In [1]: import numpy as np

In [2]: from numpy import linalg as LA

In [3]: np.set_printoptions(precision=1, suppress=True, linewidth=100)

In [4]: def tidy(a):
   ...:     return np.round(a, 1) + 0
   ...: 

In [5]: rng = np.random.default_rng(98156)

In [6]: th = rng.uniform(0, 2 * np.pi, 27)

In [7]: Q, _ = LA.qr(np.array([[1.5, 0.0], [-1.2, 0.0], [0.3, 1.3]]))

In [8]: data = 20 * np.c_[np.cos(th), np.sin(th)] @ Q.T

In [9]: tidy(data)
Out[9]: 
array([[ 11.4,  -9.1, -13.7],
       [  3.5,  -2.8,  19.5],
       [ 15.3, -12.3,  -3.7],
       [-14.2,  11.4,  -8.3],
       [  5.3,  -4.3, -18.8],
       [-10.1,   8.1,  15.2],
       [ 10.2,  -8.2,  15.1],
       [-14.8,  11.8,  -6.4],
       [  3.7,  -3. ,  19.4],
       [  7.2,  -5.8,  17.7],
       [-15.2,  12.2,  -4.6],
       [ 14.5, -11.6,   7.3],
       [  2.4,  -2. , -19.8],
       [  9.5,  -7.6, -15.9],
       [ -4.9,   3.9, -19. ],
       [ -5.9,   4.7, -18.5],
       [ -8.1,   6.5, -17.1],
       [  2. ,  -1.6, -19.8],
       [ 14.4, -11.5,  -7.9],
       [ 12.3,  -9.9,  12.3],
       [ 15. , -12. ,  -5.7],
       [ 10.5,  -8.4, -14.8],
       [ 11.4,  -9.1, -13.7],
       [ 15.3, -12.2,  -4.3],
       [ 11.4,  -9.2,  13.6],
       [ -2.2,   1.8,  19.8],
       [ -9.4,   7.5, -16. ]])

In [10]: r0, r1 = data[13], data[0]

In [11]: tidy(r0 @ r1)
Out[11]: np.float64(394.8)

In [12]: r0 @ r0
Out[12]: np.float64(400.0)

In [13]: pr = (r0 @ r1) / (r0 @ r0) * r0

In [14]: tidy(r1 - pr)
Out[14]: array([ 2. , -1.6,  2. ])

In [15]: tidy(np.outer(r0, r1))
Out[15]: 
array([[ 108. ,  -86.4, -130.2],
       [ -86.4,   69.1,  104.1],
       [-180.6,  144.5,  217.6]])

In [16]: tidy((r1 - pr) @ r0)
Out[16]: np.float64(0.0)

In [17]: LA.matrix_rank(np.outer(r0, r1))
Out[17]: np.int64(1)

In [18]: tidy(pr)
Out[18]: array([  9.4,  -7.5, -15.7])

In [19]: np.unravel_index(np.abs(data).argmax(), data.shape)
Out[19]: (np.int64(17), np.int64(2))

In [20]: LA.matrix_rank(data)
Out[20]: np.int64(2)

In [21]: data.shape
Out[21]: (27, 3)

In [22]: tidy(LA.svd(data, compute_uv=False))
Out[22]: array([77.1, 69.7,  0. ])

In [23]: tidy(LA.norm(data))
Out[23]: np.float64(103.9)

In [24]: np.count_nonzero(data)
Out[24]: np.int64(81)

In [25]: W2 = data[[22, 7]].astype(float)

In [26]: for _ in range(6):
    ...:     lab = LA.norm(data[:, None] - W2, axis=-1).argmin(axis=1)
    ...:     W2 = np.array([data[lab == j].mean(axis=0) for j in range(2)])
    ...: 

In [27]: lab
Out[27]: array([0, 0, 0, 1, 1, 1, 0, 1, 0, 0, 1, 0, 1, 0, 1, 1, 1, 1, 0, 0, 0, 0, 0, 0, 0, 0, 1])

In [28]: np.abs(W2[1] - W2[0]).argmax()
Out[28]: np.int64(0)

In [29]: C2 = np.cov(data, rowvar=False)

In [30]: C2.shape
Out[30]: (3, 3)

In [31]: tidy(np.corrcoef(data.T))
Out[31]: 
array([[ 1. , -1. ,  0.1],
       [-1. ,  1. , -0.1],
       [ 0.1, -0.1,  1. ]])

In [32]: tidy(C2)
Out[32]: 
array([[105.4, -84.4,  22.3],
       [-84.4,  67.5, -17.9],
       [ 22.3, -17.9, 212.3]])

In [33]: np.allclose(data[:-1].T @ LA.lstsq(data[:-1].T, data[-1])[0], data[-1])
Out[33]: True

In [34]: np.unique(data.round(6), axis=0).shape
Out[34]: (27, 3)

In [35]: J = np.load("mat.npy")

In [36]: J
Out[36]: 
array([[ 1, -1,  1, -1],
       [ 1,  0,  0,  0],
       [ 1,  1,  1,  1]])

In [37]: def softmax(z):
    ...:     e = np.exp(z - z.max(axis=-1, keepdims=True))
    ...:     return e / e.sum(axis=-1, keepdims=True)
    ...: 

In [38]: tidy(softmax(J).sum(axis=1))
Out[38]: array([1., 1., 1.])

In [39]: tidy(softmax(J[0] + -1))
Out[39]: array([0.4, 0.1, 0.4, 0.1])

In [40]: S = J @ J.T / np.sqrt(4)

In [41]: tidy(softmax(S + np.triu(np.full(S.shape, -np.inf), 1)))
Out[41]: 
array([[1. , 0. , 0. ],
       [0.5, 0.5, 0. ],
       [0.1, 0.2, 0.7]])

In [42]: A2 = J / np.sqrt((J ** 2).mean(axis=1, keepdims=True))

In [43]: LA.matrix_rank(J - J.mean(axis=1, keepdims=True))
Out[43]: np.int64(2)

In [44]: tidy(J - J.mean(axis=1, keepdims=True))
Out[44]: 
array([[ 1. , -1. ,  1. , -1. ],
       [ 0.8, -0.2, -0.2, -0.2],
       [ 0. ,  0. ,  0. ,  0. ]])

In [45]: LA.matrix_rank(A2) == LA.matrix_rank(J)
Out[45]: np.True_

In [46]: tidy(LA.norm(A2, axis=1))
Out[46]: array([2., 2., 2.])

In [47]: x0 = np.array([-5, -3, 0, 4])

In [48]: J @ np.ones(4)
Out[48]: array([0., 1., 4.])

In [49]: np.sign((J @ x0).round(6))
Out[49]: array([-1, -1, -1])

In [50]: J @ np.eye(4)[0]
Out[50]: array([1., 1., 1.])

In [51]: LA.norm(J @ x0) <= LA.norm(J, 2) * LA.norm(x0) + 1e-9
Out[51]: np.True_

In [52]: J @ (2 * x0)
Out[52]: array([-12, -10,  -8])

In [53]: J @ x0
Out[53]: array([-6, -5, -4])

In [54]: th = np.radians(135)

In [55]: Rm = np.eye(4)

In [56]: Rm[2, 2] = Rm[0, 0] = np.cos(th)

In [57]: Rm[2, 0], Rm[0, 2] = -np.sin(th), np.sin(th)

In [58]: tidy(Rm)
Out[58]: 
array([[-0.7,  0. ,  0.7,  0. ],
       [ 0. ,  1. ,  0. ,  0. ],
       [-0.7,  0. , -0.7,  0. ],
       [ 0. ,  0. ,  0. ,  1. ]])

In [59]: A2 = J @ Rm.T

In [60]: np.allclose(LA.norm(J, axis=1), LA.norm(A2, axis=1))
Out[60]: True

In [61]: tidy(LA.det(Rm)), tidy(np.trace(Rm))
Out[61]: (np.float64(1.0), np.float64(0.6))

In [62]: A2 = np.array([[8, -3], [7, 8], [-6, -3], [5, 4]])

In [63]: np.einsum("ik,kj->ij", J, A2)
Out[63]: 
array([[-10, -18],
       [  8,  -3],
       [ 14,   6]])

In [64]: np.einsum("ij,ij->i", J, J)
Out[64]: array([4, 1, 4])

In [65]: np.einsum("ik,kj->ji", J, A2)
Out[65]: 
array([[-10,   8,  14],
       [-18,  -3,   6]])

In [66]: A2.T @ J.T
Out[66]: 
array([[-10,   8,  14],
       [-18,  -3,   6]])

In [67]: F = np.loadtxt("dump.csv", delimiter=",")

In [68]: F
Out[68]: 
array([[  2.7,  13.7,   7. ],
       [  0.6,  14.6,   7.7],
       [-13.9,  -9.2,  -5.6],
       [  1.6,  -2.5,  -4.4],
       [  0.1,  -3.8,  -5.7],
       [  1. ,  -3.3,  -4.8],
       [  2.2,  15.1,   6.9],
       [-14. , -10.2,  -5.1],
       [  0.4,  13.6,   7.1],
       [ -0.4,  -3.1,  -7.3],
       [-13.4,  -8.4,  -5.4],
       [ -1. ,  -4.6,  -5.3],
       [  0.9,  -2.4,  -7. ],
       [  2.2,  15.2,   7.5],
       [  1.1,  14.2,   8.1],
       [  1. ,  -1.1,  -5.8],
       [  2. ,  14.6,   6.8],
       [-13.3,  -9.9,  -6.4],
       [ -2.8,  -3.2,  -6.1],
       [  2.2,  15.8,   7.2],
       [  3.2,  14.5,   8.1],
       [-15.5,  -9.5,  -6.6],
       [  0. ,  -3.3,  -7.4],
       [  1. ,  -2. ,  -5.5],
       [  2.8,  15.3,   5.7]])

In [69]: C2 = np.cov(F, rowvar=False)

In [70]: tidy(np.polyfit(F[:, 1], F[:, 0], 1))
Out[70]: array([ 0.4, -3.2])

In [71]: tidy(F.std(axis=0))
Out[71]: array([ 6.2, 10. ,  6.5])

In [72]: tidy(np.corrcoef(F.T))
Out[72]: 
array([[1. , 0.7, 0.5],
       [0.7, 1. , 1. ],
       [0.5, 1. , 1. ]])

In [73]: C2.shape
Out[73]: (3, 3)

In [74]: tidy(LA.eigvalsh(C2)[::-1])
Out[74]: array([164.9,  21.7,   0.7])
